$ python -q
>>> import numpy as np
>>> np.set_printoptions(precision=3, suppress=True, linewidth=160, sign=" ")
>>> W0 = np.load("case3.npy")
>>> W0
array([[ 146,   37,   54, -115,   19,  -33,   56,  -12,  -51],
       [  37,  101,   39,    6,   32,   24,  -77,  -11,  -52],
       [  54,   39,   51,  -53,   27,   27,   24,  -55,   -8],
       [-115,    6,  -53,  121,  -15,   13, -103,   47,    7],
       [  19,   32,   27,  -15,   17,   21,   -5,  -29,   -7],
       [ -33,   24,   27,   13,   21,   57,   -9,  -61,   25],
       [  56,  -77,   24, -103,   -5,   -9,  146,  -54,   45],
       [ -12,  -11,  -55,   47,  -29,  -61,  -54,   99,  -36],
       [ -51,  -52,   -8,    7,   -7,   25,   45,  -36,   54]])
>>> # symmetric, so the eigenvalues are real
>>> ev, evecs = np.linalg.eigh(W0)
>>> np.linalg.eigvalsh(W0 + 2 * np.eye(9))
array([   2.   ,    2.   ,    2.   ,    2.   ,    2.   ,    2.   ,  189.273,  239.782,  368.945])
>>> np.unique(ev.round(6) + 0, return_counts=True)[1]
array([ 6,  1,  1,  1])
>>> round(ev.sum(), 3), np.trace(W0)
(np.float64(792.0), np.int64(792))
>>> ev.round(3) + 0
array([   0.   ,    0.   ,    0.   ,    0.   ,    0.   ,    0.   ,  187.273,  237.782,  366.945])
>>> np.round(np.linalg.eigvalsh(W0 @ W0), 3) + 0
array([      0.   ,       0.   ,       0.   ,       0.   ,       0.   ,       0.   ,   35071.149,   56540.493,  134648.359])
>>> np.abs(evecs[:, -1]).round(6).argmax()
np.int64(3)
>>> cov = W0.T @ W0
>>> np.diag(cov)
array([ 46157,  23481,  14970,  43972,   3984,  10680,  46613,  24074,  12329])
>>> np.allclose(cov, cov.T)
True
>>> Uu, sig, VT = np.linalg.svd(W0, full_matrices=False)
>>> np.round(sig / sig[0], 3) + 0
array([ 1.   ,  0.648,  0.51 ,  0.   ,  0.   ,  0.   ,  0.   ,  0.   ,  0.   ])
>>> np.round(Uu.T @ W0 @ VT.T, 3) + 0
array([[ 366.945,    0.   ,    0.   ,    0.   ,    0.   ,    0.   ,    0.   ,    0.   ,    0.   ],
       [   0.   ,  237.782,    0.   ,    0.   ,    0.   ,    0.   ,    0.   ,    0.   ,    0.   ],
       [   0.   ,    0.   ,  187.273,    0.   ,    0.   ,    0.   ,    0.   ,    0.   ,    0.   ],
       [   0.   ,    0.   ,    0.   ,    0.   ,    0.   ,    0.   ,    0.   ,    0.   ,    0.   ],
       [   0.   ,    0.   ,    0.   ,    0.   ,    0.   ,    0.   ,    0.   ,    0.   ,    0.   ],
       [   0.   ,    0.   ,    0.   ,    0.   ,    0.   ,    0.   ,    0.   ,    0.   ,    0.   ],
       [   0.   ,    0.   ,    0.   ,    0.   ,    0.   ,    0.   ,    0.   ,    0.   ,    0.   ],
       [   0.   ,    0.   ,    0.   ,    0.   ,    0.   ,    0.   ,    0.   ,    0.   ,    0.   ],
       [   0.   ,    0.   ,    0.   ,    0.   ,    0.   ,    0.   ,    0.   ,    0.   ,    0.   ]])
>>> np.round(VT @ VT.T, 3) + 0
array([[ 1.,  0.,  0.,  0.,  0.,  0.,  0.,  0.,  0.],
       [ 0.,  1.,  0.,  0.,  0.,  0.,  0.,  0.,  0.],
       [ 0.,  0.,  1.,  0.,  0.,  0.,  0.,  0.,  0.],
       [ 0.,  0.,  0.,  1.,  0.,  0.,  0.,  0.,  0.],
       [ 0.,  0.,  0.,  0.,  1.,  0.,  0.,  0.,  0.],
       [ 0.,  0.,  0.,  0.,  0.,  1.,  0.,  0.,  0.],
       [ 0.,  0.,  0.,  0.,  0.,  0.,  1.,  0.,  0.],
       [ 0.,  0.,  0.,  0.,  0.,  0.,  0.,  1.,  0.],
       [ 0.,  0.,  0.,  0.,  0.,  0.,  0.,  0.,  1.]])
>>> np.abs(Uu[:, 0]).round(6).argmax()
np.int64(3)
>>> (sig > 1e-8).sum()
np.int64(3)
>>> np.round(Uu.T @ Uu, 3) + 0
array([[ 1.,  0.,  0.,  0.,  0.,  0.,  0.,  0.,  0.],
       [ 0.,  1.,  0.,  0.,  0.,  0.,  0.,  0.,  0.],
       [ 0.,  0.,  1.,  0.,  0.,  0.,  0.,  0.,  0.],
       [ 0.,  0.,  0.,  1.,  0.,  0.,  0.,  0.,  0.],
       [ 0.,  0.,  0.,  0.,  1.,  0.,  0.,  0.,  0.],
       [ 0.,  0.,  0.,  0.,  0.,  1.,  0.,  0.,  0.],
       [ 0.,  0.,  0.,  0.,  0.,  0.,  1.,  0.,  0.],
       [ 0.,  0.,  0.,  0.,  0.,  0.,  0.,  1.,  0.],
       [ 0.,  0.,  0.,  0.,  0.,  0.,  0.,  0.,  1.]])
>>> round(float(np.sqrt((sig ** 2).sum())), 3), round(float(np.linalg.norm(W0)), 3)
(475.668, 475.668)
>>> u = np.array([-1, 4, 5])
>>> rng = np.random.default_rng(50)
>>> data = np.outer(rng.normal(size=10), u) + 0.05 * rng.normal(size=(10, 3))
>>> data
array([[-0.553,  1.936,  2.405],
       [ 0.477, -2.045, -2.465],
       [-0.684,  2.69 ,  3.337],
       [ 1.332, -5.579, -6.958],
       [-1.819,  6.624,  8.291],
       [ 0.157, -0.748, -1.011],
       [-0.512,  2.153,  2.694],
       [-0.764,  3.159,  3.983],
       [-0.255,  0.938,  1.24 ],
       [-0.075,  0.721,  0.888]])
>>> Q, evecs = np.linalg.qr(data[:, :1])[0], np.linalg.qr(data[:, 1:])[0]
>>> sig = np.linalg.svd(Q.T @ evecs, compute_uv=False)
>>> sig
array([ 0.997])
>>> (sig > 0.9).sum()
np.int64(1)
>>> vec = np.array([2, 0, 1])
>>> rhs = data @ vec
>>> c, lr = np.zeros(3), 1 / np.linalg.norm(data, 2) ** 2
>>> for i in range(60):
...     c -= lr * data.T @ (data @ c - rhs)
...     if i % 10 == 0: print(i, round(np.linalg.norm(data @ c - rhs), 3))
... 
0 0.444
10 0.443
20 0.443
30 0.442
40 0.441
50 0.441
>>> np.round(np.linalg.cond(data), 3)
np.float64(184.527)
>>> C = data[[7, 0]].astype(float)
>>> for _ in range(3):
...     idx = np.linalg.norm(data[:, None] - C, axis=-1).argmin(axis=1)
...     C = np.array([data[idx == j].mean(axis=0) for j in range(2)])
... 
>>> idx
array([ 0,  1,  0,  1,  0,  1,  0,  0,  1,  1])
>>> C
array([[-0.866,  3.313,  4.142],
       [ 0.327, -1.342, -1.661]])
>>> np.abs(C[1] - C[0]).argmax()
np.int64(2)
>>> C[1] - C[0]
array([ 1.194, -4.655, -5.803])
>>> idx = data[:, 0] > np.median(data[:, 0])
>>> u = data[idx].mean(axis=0) - data[~idx].mean(axis=0)
>>> u
array([ 1.194, -4.655, -5.803])
>>> (((data - data.mean(axis=0)) @ u > 0) == idx).mean()
np.float64(1.0)
>>> np.argsort(-np.abs(u).round(6), kind="stable")
array([ 2,  1,  0])
>>> cov = np.cov(data, rowvar=False)
>>> np.argwhere(np.triu(np.abs(np.corrcoef(data.T)) > 0.8, 1))
array([[ 0,  1],
       [ 0,  2],
       [ 1,  2]])
>>> np.polyfit(data[:, 0], data[:, 2], 1)
array([-4.883, -0.076])
>>> round(float(np.corrcoef(data[:, 0], data[:, 2])[0, 1]), 3)
-0.997
>>> data.std(axis=0)
array([ 0.794,  3.115,  3.889])
>>> F = np.loadtxt("x.csv", delimiter=",")
>>> F
array([[ 0.069,  0.069,  0.069,  0.034,  0.138,  0.103,  0.069,  0.034,  0.138,  0.069,  0.034,  0.138,  0.   ,  0.034],
       [ 0.033,  0.067,  0.1  ,  0.133,  0.133,  0.1  ,  0.1  ,  0.   ,  0.033,  0.033,  0.067,  0.   ,  0.1  ,  0.1  ],
       [ 0.05 ,  0.025,  0.075,  0.05 ,  0.075,  0.125,  0.   ,  0.1  ,  0.1  ,  0.025,  0.05 ,  0.075,  0.125,  0.125],
       [ 0.067,  0.089,  0.044,  0.111,  0.111,  0.022,  0.089,  0.089,  0.022,  0.067,  0.067,  0.089,  0.089,  0.044],
       [ 0.031,  0.094,  0.094,  0.031,  0.125,  0.094,  0.094,  0.   ,  0.094,  0.   ,  0.156,  0.   ,  0.062,  0.125],
       [ 0.135,  0.054,  0.027,  0.108,  0.081,  0.081,  0.027,  0.054,  0.027,  0.108,  0.054,  0.135,  0.054,  0.054],
       [ 0.067,  0.067,  0.   ,  0.067,  0.033,  0.133,  0.1  ,  0.133,  0.067,  0.067,  0.133,  0.033,  0.033,  0.067],
       [ 0.116,  0.093,  0.023,  0.047,  0.047,  0.07 ,  0.047,  0.093,  0.093,  0.07 ,  0.116,  0.07 ,  0.093,  0.023],
       [ 0.119,  0.095,  0.095,  0.071,  0.   ,  0.   ,  0.048,  0.119,  0.071,  0.119,  0.095,  0.048,  0.   ,  0.119],
       [ 0.091,  0.061,  0.152,  0.091,  0.03 ,  0.   ,  0.03 ,  0.03 ,  0.091,  0.061,  0.091,  0.03 ,  0.121,  0.121],
       [ 0.022,  0.109,  0.109,  0.022,  0.087,  0.   ,  0.022,  0.109,  0.087,  0.087,  0.109,  0.087,  0.043,  0.109],
       [ 0.045,  0.023,  0.091,  0.045,  0.023,  0.114,  0.114,  0.068,  0.045,  0.023,  0.091,  0.136,  0.091,  0.091],
       [ 0.049,  0.098,  0.098,  0.024,  0.073,  0.024,  0.   ,  0.073,  0.122,  0.098,  0.098,  0.122,  0.049,  0.073],
       [ 0.082,  0.02 ,  0.02 ,  0.061,  0.082,  0.082,  0.02 ,  0.082,  0.082,  0.082,  0.102,  0.061,  0.102,  0.122]])
>>> u = np.array([-1, -3])
>>> np.cross(F[0, :3], F[7, :3])
array([-0.005,  0.006, -0.002])
>>> cen = data - data.mean(axis=0)
>>> Uu, sig, VT = np.linalg.svd(cen, full_matrices=False)
>>> round((sig ** 2).sum() ** 2 / (sig ** 4).sum(), 3)
np.float64(1.0)
>>> np.round(cen.mean(axis=0), 3) + 0
array([ 0.,  0.,  0.])
>>> VT[0] * np.sign(VT[0, np.abs(VT[0]).argmax()])
array([-0.157,  0.617,  0.771])
>>> np.abs(VT[-1])
array([ 0.001,  0.78 ,  0.625])
>>> np.abs(VT[0]).argmax()
np.int64(2)
>>> np.linalg.matrix_rank(cen)
np.int64(3)
>>> (np.sign(Uu[:, 0]) == np.sign(Uu[0, 0])).astype(int)
array([ 1,  0,  1,  0,  1,  0,  1,  1,  0,  0])
>>> cov = F.T @ F
>>> np.round(np.linalg.svd(F, compute_uv=False) ** 2, 3) + 0
array([ 1.015,  0.067,  0.054,  0.04 ,  0.034,  0.031,  0.018,  0.013,  0.011,  0.006,  0.002,  0.002,  0.   ,  0.   ])
>>> (F @ F.T).shape
(14, 14)
>>> np.allclose(cov, cov.T)
True
>>> X = np.loadtxt("layer16.csv", delimiter=",")
>>> X
array([[ 0.,  0.,  0.,  0.,  1.,  0.,  0.,  0.,  0.,  0.,  0.,  0.,  0.,  0.],
       [ 0.,  0.,  0.,  0.,  0.,  0.,  0.,  0.,  0.,  0.,  1.,  0.,  0.,  0.],
       [ 0.,  0.,  0.,  1.,  0.,  0.,  0.,  0.,  0.,  0.,  0.,  0.,  0.,  0.],
       [ 0.,  0.,  0.,  0.,  0.,  0.,  1.,  0.,  0.,  0.,  0.,  0.,  0.,  0.],
       [ 0.,  0.,  0.,  0.,  0.,  1.,  0.,  0.,  0.,  0.,  0.,  0.,  0.,  0.],
       [ 0.,  1.,  0.,  0.,  0.,  0.,  0.,  0.,  0.,  0.,  0.,  0.,  0.,  0.],
       [ 0.,  0.,  0.,  0.,  0.,  0.,  0.,  0.,  0.,  1.,  0.,  0.,  0.,  0.],
       [ 1.,  0.,  0.,  0.,  0.,  0.,  0.,  0.,  0.,  0.,  0.,  0.,  0.,  0.],
       [ 0.,  0.,  0.,  0.,  0.,  0.,  0.,  0.,  0.,  0.,  0.,  0.,  1.,  0.],
       [ 0.,  0.,  0.,  0.,  0.,  0.,  0.,  0.,  0.,  0.,  0.,  0.,  0.,  1.],
       [ 0.,  0.,  0.,  0.,  0.,  0.,  0.,  0.,  1.,  0.,  0.,  0.,  0.,  0.],
       [ 0.,  0.,  0.,  0.,  0.,  0.,  0.,  1.,  0.,  0.,  0.,  0.,  0.,  0.],
       [ 0.,  0.,  0.,  0.,  0.,  0.,  0.,  0.,  0.,  0.,  0.,  1.,  0.,  0.],
       [ 0.,  0.,  1.,  0.,  0.,  0.,  0.,  0.,  0.,  0.,  0.,  0.,  0.,  0.]])
>>> idx = rng.permutation(14)
>>> idx
array([ 12,   3,   9,   1,   2,  10,  11,  13,   8,   5,   0,   4,   7,   6])
>>> M2 = X[idx][:, idx]
>>> np.round(np.linalg.det(M2), 3), round(float(np.linalg.det(X[idx])), 3)
(np.float64(1.0), -1.0)
>>> np.trace(M2)
np.float64(0.0)
>>> np.sort(np.abs(np.linalg.eigvals(M2)))
array([ 1.,  1.,  1.,  1.,  1.,  1.,  1.,  1.,  1.,  1.,  1.,  1.,  1.,  1.])
